>>> import numpy as np
>>> np.set_printoptions(precision=3, suppress=True, linewidth=200)
>>> data = np.loadtxt("mat.csv", delimiter=",")
>>> data
array([[0., 0., 0., 0., 0., 0., 0., 0., 0., 0., 0., 0., 0.],
       [0., 0., 0., 0., 0., 0., 0., 0., 0., 0., 0., 0., 2.],
       [0., 0., 0., 0., 0., 0., 0., 0., 0., 0., 0., 0., 0.],
       [0., 2., 0., 0., 0., 0., 0., 0., 0., 0., 0., 0., 0.],
       [0., 0., 0., 0., 0., 0., 0., 0., 0., 3., 0., 0., 0.],
       [0., 0., 0., 0., 0., 0., 0., 0., 0., 0., 0., 0., 0.],
       [0., 0., 0., 0., 1., 0., 0., 0., 0., 0., 0., 0., 0.],
       [0., 0., 0., 0., 0., 0., 0., 0., 0., 0., 0., 0., 0.],
       [0., 0., 0., 0., 0., 0., 3., 0., 0., 0., 0., 0., 0.],
       [0., 0., 0., 0., 0., 3., 0., 0., 0., 0., 0., 0., 0.],
       [0., 0., 0., 0., 0., 0., 0., 0., 0., 0., 1., 0., 0.],
       [0., 0., 0., 0., 0., 0., 0., 0., 0., 0., 0., 1., 0.],
       [0., 0., 0., 0., 0., 0., 0., 0., 2., 0., 0., 0., 0.]])
>>> U, s, VT = np.linalg.svd(data, full_matrices=False)
>>> np.allclose(U * s @ VT, data)
True
>>> s
array([3., 3., 3., 2., 2., 2., 1., 1., 1., 0., 0., 0., 0.])
>>> np.sort(np.linalg.eigvals(data).real)
array([0., 0., 0., 0., 0., 0., 0., 0., 0., 0., 0., 1., 1.])
>>> np.flatnonzero(np.linalg.matrix_power((data != 0) + (data.T != 0) + np.eye(13), 13)[4])
array([ 1,  3,  4,  5,  6,  8,  9, 12])
>>> U, s, VT = np.linalg.svd(data)
>>> s
array([3., 3., 3., 2., 2., 2., 1., 1., 1., 0., 0., 0., 0.])
>>> A2 = U[:, :9] @ np.diag(s[:9]) @ VT[:9]
>>> round(np.linalg.norm(data - A2, 2), 3), s[9]
(np.float64(0.0), np.float64(0.0))
>>> np.linalg.matrix_rank(data, rtol=0.05)
np.int64(9)
>>> np.linalg.lstsq(data[:-1].T, data[-1])[2]
np.int32(8)
>>> A2 = np.array([[-5, -9, -2],
...     [-1, -5, 4],
...     [0, -8, 1],
...     [6, -1, 5],
...     [-3, -4, 1],
...     [-9, 2, -9],
...     [-4, 6, -8],
...     [1, -4, 3],
...     [9, -8, -3],
...     [-3, 0, 3],
...     [-9, -5, -3],
...     [-6, 7, 2],
...     [6, 7, 9]])
>>> np.linalg.matrix_rank(np.vstack([data, A2.T]))
np.int64(12)
>>> np.einsum("ik,kj->ij", data, A2)
array([[  0.,   0.,   0.],
       [ 12.,  14.,  18.],
       [  0.,   0.,   0.],
       [ -2., -10.,   8.],
       [ -9.,   0.,   9.],
       [  0.,   0.,   0.],
       [ -3.,  -4.,   1.],
       [  0.,   0.,   0.],
       [-12.,  18., -24.],
       [-27.,   6., -27.],
       [ -9.,  -5.,  -3.],
       [ -6.,   7.,   2.],
       [ 18., -16.,  -6.]])
>>> A2.T @ data.T
array([[  0.,  12.,   0.,  -2.,  -9.,   0.,  -3.,   0., -12., -27.,  -9.,  -6.,  18.],
       [  0.,  14.,   0., -10.,   0.,   0.,  -4.,   0.,  18.,   6.,  -5.,   7., -16.],
       [  0.,  18.,   0.,   8.,   9.,   0.,   1.,   0., -24., -27.,  -3.,   2.,  -6.]])
>>> np.einsum("ij,ij->i", data, data)
array([0., 4., 0., 4., 9., 0., 1., 0., 9., 9., 1., 1., 4.])
>>> np.linalg.matrix_rank(data @ A2)
np.int64(3)
>>> np.einsum("ij->j", data)
array([0., 2., 0., 0., 1., 3., 3., 0., 2., 3., 1., 1., 2.])
>>> arr = np.loadtxt("data.csv", delimiter=",")
>>> arr
array([[ 0.846, -0.215, -0.215, -0.154, -0.215, -0.031, -0.092, -0.092, -0.154, -0.215, -0.031, -0.154, -0.092],
       [-0.215,  0.698, -0.302, -0.215, -0.302, -0.043, -0.129, -0.129, -0.215, -0.302, -0.043, -0.215, -0.129],
       [-0.215, -0.302,  0.698, -0.215, -0.302, -0.043, -0.129, -0.129, -0.215, -0.302, -0.043, -0.215, -0.129],
       [-0.154, -0.215, -0.215,  0.846, -0.215, -0.031, -0.092, -0.092, -0.154, -0.215, -0.031, -0.154, -0.092],
       [-0.215, -0.302, -0.302, -0.215,  0.698, -0.043, -0.129, -0.129, -0.215, -0.302, -0.043, -0.215, -0.129],
       [-0.031, -0.043, -0.043, -0.031, -0.043,  0.994, -0.018, -0.018, -0.031, -0.043, -0.006, -0.031, -0.018],
       [-0.092, -0.129, -0.129, -0.092, -0.129, -0.018,  0.945, -0.055, -0.092, -0.129, -0.018, -0.092, -0.055],
       [-0.092, -0.129, -0.129, -0.092, -0.129, -0.018, -0.055,  0.945, -0.092, -0.129, -0.018, -0.092, -0.055],
       [-0.154, -0.215, -0.215, -0.154, -0.215, -0.031, -0.092, -0.092,  0.846, -0.215, -0.031, -0.154, -0.092],
       [-0.215, -0.302, -0.302, -0.215, -0.302, -0.043, -0.129, -0.129, -0.215,  0.698, -0.043, -0.215, -0.129],
       [-0.031, -0.043, -0.043, -0.031, -0.043, -0.006, -0.018, -0.018, -0.031, -0.043,  0.994, -0.031, -0.018],
       [-0.154, -0.215, -0.215, -0.154, -0.215, -0.031, -0.092, -0.092, -0.154, -0.215, -0.031,  0.846, -0.092],
       [-0.092, -0.129, -0.129, -0.092, -0.129, -0.018, -0.055, -0.055, -0.092, -0.129, -0.018, -0.092,  0.945]])
>>> U, s, VT = np.linalg.svd(arr, full_matrices=False)
>>> s
array([1., 1., 1., 1., 1., 1., 1., 1., 1., 1., 1., 1., 1.])
>>> np.round(np.sqrt((s ** 2).sum()), 3), np.round(np.linalg.norm(arr), 3)
(np.float64(3.606), np.float64(3.606))
>>> U.shape, s.shape, VT.shape
((13, 13), (13,), (13, 13))
>>> np.cumsum(s ** 2) / np.sum(s ** 2)
array([0.077, 0.154, 0.231, 0.308, 0.385, 0.462, 0.538, 0.615, 0.692, 0.769, 0.846, 0.923, 1.   ])
>>> (s > 1e-8).sum()
np.int64(13)
>>> np.allclose(U * s @ VT, arr)
True
>>> A2 = np.linalg.inv(arr)
>>> np.allclose(A2, arr.T)
True
>>> round(np.linalg.slogdet(arr)[0], 3)
np.float64(-1.0)
>>> round(np.linalg.cond(arr), 3)
np.float64(1.0)
>>> x0 = np.array([-1, 2, -3, -2, 3, -1, 0, 3, -3, -2, 0, 3, -2])
>>> arr @ np.ones(13)
array([-0.815, -1.542, -1.542, -0.815, -1.542,  0.637, -0.089, -0.089, -0.815, -1.542,  0.637, -0.815, -0.089])
>>> np.sign((arr @ x0).round(6))
array([-1.,  1., -1., -1.,  1., -1.,  1.,  1., -1., -1.,  1.,  1., -1.])
>>> x0 = np.array([-2, -2, 2, -3, -1, -1, -2, -3, -3, 1, 2, 1, 3])
>>> np.round(np.sort(np.abs(np.degrees(np.angle(np.linalg.eigvals(arr))))), 3) + 0
array([  0.,   0.,   0.,   0.,   0.,   0.,   0.,   0.,   0.,   0.,   0.,   0., 180.])
>>> [p for p in range(1, 25) if np.allclose(np.linalg.matrix_power(arr, p), np.eye(13))]
[2, 4, 6, 8, 10, 12, 14, 16, 18, 20, 22, 24]
>>> round(float(np.linalg.det(arr)), 3)
-1.0
>>> arr.T @ (arr @ x0)
array([-2., -2.,  2., -3., -1., -1., -2., -3., -3.,  1.,  2.,  1.,  3.])
>>> 13 - np.linalg.matrix_rank(arr - np.eye(13), tol=1e-8)
np.int64(12)
>>> round(np.linalg.norm(x0), 3), round(np.linalg.norm(arr @ x0), 3)
(np.float64(7.746), np.float64(7.746))
>>> W0 = np.load("w.npy")
>>> W0
array([[-0.574, -0.724,  0.216,  0.091, -0.224, -0.202],
       [ 0.   , -0.123, -0.63 ,  0.065,  0.403, -0.65 ],
       [-0.626,  0.26 ,  0.142, -0.324,  0.623,  0.166],
       [-0.104,  0.002, -0.378, -0.807, -0.442,  0.011],
       [-0.365,  0.07 , -0.612,  0.434, -0.17 ,  0.519],
       [ 0.365, -0.623, -0.137, -0.208,  0.42 ,  0.49 ]])
>>> O, R = np.linalg.qr(W0)
>>> np.round(O.T @ O, 3) + 0
array([[1., 0., 0., 0., 0., 0.],
       [0., 1., 0., 0., 0., 0.],
       [0., 0., 1., 0., 0., 0.],
       [0., 0., 0., 1., 0., 0.],
       [0., 0., 0., 0., 1., 0.],
       [0., 0., 0., 0., 0., 1.]])
>>> np.allclose(R.T @ R, W0.T @ W0)
True
>>> O @ R
array([[-0.574, -0.724,  0.216,  0.091, -0.224, -0.202],
       [ 0.   , -0.123, -0.63 ,  0.065,  0.403, -0.65 ],
       [-0.626,  0.26 ,  0.142, -0.324,  0.623,  0.166],
       [-0.104,  0.002, -0.378, -0.807, -0.442,  0.011],
       [-0.365,  0.07 , -0.612,  0.434, -0.17 ,  0.519],
       [ 0.365, -0.623, -0.137, -0.208,  0.42 ,  0.49 ]])
>>> x0 = np.array([6, 5, 7, 7, -2, -4])
>>> np.einsum("ij,j->i", W0, x0)
array([-3.667, -2.771, -5.639, -8.066, -4.828, -6.141])
>>> W0 @ np.ones(6)
array([-1.417, -0.934,  0.241, -1.718, -0.125,  0.307])
>>> (W0 @ x0).argmax()
np.int64(1)
>>> round(float(np.linalg.eigvalsh(arr).min()), 3)
-1.0
>>> np.all(np.linalg.eigvalsh(arr) > 0)
np.False_
>>> np.linalg.svd(W0, compute_uv=False)
array([1., 1., 1., 1., 1., 1.])
>>> np.round(W0 @ W0.T, 3) + 0
array([[1., 0., 0., 0., 0., 0.],
       [0., 1., 0., 0., 0., 0.],
       [0., 0., 1., 0., 0., 0.],
       [0., 0., 0., 1., 0., 0.],
       [0., 0., 0., 0., 1., 0.],
       [0., 0., 0., 0., 0., 1.]])
>>> np.round(W0[:, 1] @ W0[:, 5], 3)
np.float64(0.0)
>>> A2 = W0 / np.linalg.norm(W0, axis=1, keepdims=True)
>>> C2 = A2 @ A2.T
>>> (C2 - 2 * np.eye(6)).round(6).argmax(axis=1)
array([1, 0, 0, 0, 0, 0])
>>> np.linalg.norm(A2, axis=1)
array([1., 1., 1., 1., 1., 1.])
>>> np.argwhere(np.triu(np.abs(C2) > 0.95, 1))
array([], shape=(0, 2), dtype=int64)
>>> C2.round(3) + 0
array([[1., 0., 0., 0., 0., 0.],
       [0., 1., 0., 0., 0., 0.],
       [0., 0., 1., 0., 0., 0.],
       [0., 0., 0., 1., 0., 0.],
       [0., 0., 0., 0., 1., 0.],
       [0., 0., 0., 0., 0., 1.]])
>>> C2[2].round(3) + 0
array([0., 0., 1., 0., 0., 0.])
>>> r0 = np.array([-2, 0, 3, -1, -2]) + 0.5
>>> J = np.outer(r0, r0) / (r0 @ r0)
>>> J
array([[ 0.13 , -0.043, -0.304,  0.043,  0.13 ],
       [-0.043,  0.014,  0.101, -0.014, -0.043],
       [-0.304,  0.101,  0.71 , -0.101, -0.304],
       [ 0.043, -0.014, -0.101,  0.014,  0.043],
       [ 0.13 , -0.043, -0.304,  0.043,  0.13 ]])
>>> U, s, VT = np.linalg.svd(J)
>>> s.round(3) + 0
array([1., 0., 0., 0., 0.])
>>> np.argmax(s[:-1] / (s[1:] + 1e-6)) + 1
np.int64(1)
>>> A2 = U[:, :1] @ np.diag(s[:1]) @ VT[:1]
>>> np.round(np.linalg.norm(J - A2, 2), 3), round(s[1], 3)
(np.float64(0.0), np.float64(0.0))
>>> np.linalg.matrix_rank(A2)
np.int64(1)
>>> np.linalg.matrix_rank(J, rtol=0.05)
np.int64(1)
>>> np.round(np.linalg.norm(J - A2) / np.linalg.norm(J), 3)
np.float64(0.0)
>>> r0 = np.array([4, -1, 0, 4, -2, -3, -4, -5, 0, 1, -5, 4, -2])
>>> v = np.array([1, 0, -2, 0, 2, 2, 3, 0])
>>> X = r0[:, None] + v[None, :]
>>> X
array([[ 5,  4,  2,  4,  6,  6,  7,  4],
       [ 0, -1, -3, -1,  1,  1,  2, -1],
       [ 1,  0, -2,  0,  2,  2,  3,  0],
       [ 5,  4,  2,  4,  6,  6,  7,  4],
       [-1, -2, -4, -2,  0,  0,  1, -2],
       [-2, -3, -5, -3, -1, -1,  0, -3],
       [-3, -4, -6, -4, -2, -2, -1, -4],
       [-4, -5, -7, -5, -3, -3, -2, -5],
       [ 1,  0, -2,  0,  2,  2,  3,  0],
       [ 2,  1, -1,  1,  3,  3,  4,  1],
       [-4, -5, -7, -5, -3, -3, -2, -5],
       [ 5,  4,  2,  4,  6,  6,  7,  4],
       [-1, -2, -4, -2,  0,  0,  1, -2]])
>>> W = np.array([[-5, -1, 6],
...     [-4, -3, -4],
...     [-4, 1, 6],
...     [2, 0, 8],
...     [8, 3, 3],
...     [-8, 1, 9],
...     [-1, -3, -3],
...     [8, 7, 6]])
>>> beta = np.array([2, 0, 1])
>>> act = np.maximum(X @ W + beta, 0)
>>> act
array([[  0,  16, 134],
       [  6,   0,   0],
       [  2,   0,  10],
       [  0,  16, 134],
       [ 10,   0,   0],
       [ 14,   0,   0],
       [ 18,   0,   0],
       [ 22,   0,   0],
       [  2,   0,  10],
       [  0,   1,  41],
       [ 22,   0,   0],
       [  0,  16, 134],
       [ 10,   0,   0]])
>>> np.linalg.matrix_rank(act)
np.int64(3)
>>> C = np.array([[-4, -4, 4], [1, -1, 2], [-4, 1, 1]])
>>> (act @ C).round(6).argmax(axis=1)
array([2, 2, 2, 2, 2, 2, 2, 2, 2, 2, 2, 2, 2])
